>>> import numpy as np
>>> np.set_printoptions(precision=3, suppress=True, linewidth=200, legacy="1.25")
>>> def rd(a):
...     return np.round(a, 3) + 0
... 
>>> B = np.array([[3, 1, 0], [2, 2, 3], [3, 3, 0]])
>>> M = np.triu(B, 1)
>>> M
array([[0, 1, 0],
       [0, 0, 3],
       [0, 0, 0]])
>>> rd(np.linalg.norm(M, 2) / np.linalg.norm(M))
0.949
>>> np.argsort(-np.linalg.norm(M, axis=0).round(6), kind="stable")[:3]
array([2, 1, 0])
>>> W0 = np.load("arr.npy")
>>> W0
array([[-2, -1, -2,  3],
       [ 3, -2, -1, -2],
       [-2,  3, -2, -1],
       [-1, -2,  3, -2]])
>>> r0 = np.array([1, 2, 1, 1])
>>> B = W0 + np.outer(r0, np.eye(4)[2])
>>> np.linalg.matrix_rank(np.linalg.inv(B) - np.linalg.inv(W0), tol=1e-8)
1
>>> hat = np.triu(np.array([[1, 2, 1, 2], [0, 1, 1, 1], [1, 0, 1, 1], [1, 1, 1, 0]]), 1) + np.eye(4)
>>> B = hat @ W0 @ np.linalg.inv(hat)
>>> B
array([[ 0., -6.,  6., -6.],
       [ 0., -1.,  1., -5.],
       [-3.,  7., -3., -1.],
       [-1.,  0.,  4., -4.]])
>>> hat @ W0 - W0 @ hat
array([[ 2., -1.,  5., -2.],
       [-3., -5.,  0., -6.],
       [-1.,  2.,  2.,  1.],
       [ 0.,  2.,  3.,  1.]])
>>> def softmax(z):
...     e = np.exp(z - z.max(axis=-1, keepdims=True))
...     return e / e.sum(axis=-1, keepdims=True)
... 
>>> rd(softmax(W0[2] + 5))
array([0.007, 0.969, 0.007, 0.018])
>>> rd(softmax(W0[2]))
array([0.007, 0.969, 0.007, 0.018])
>>> rd(softmax(10 * W0[2]))
array([0., 1., 0., 0.])
>>> scores = W0 @ W0.T / np.sqrt(4)
>>> rd(softmax(scores + np.triu(np.full(scores.shape, -np.inf), 1)))
array([[1., 0., 0., 0.],
       [0., 1., 0., 0.],
       [0., 0., 1., 0.],
       [0., 0., 0., 1.]])
>>> rd(softmax(scores)[2] @ W0)
array([-2.   ,  2.999, -2.   , -0.999])
>>> softmax(scores).round(6).argmax(axis=1)
array([0, 1, 2, 3])
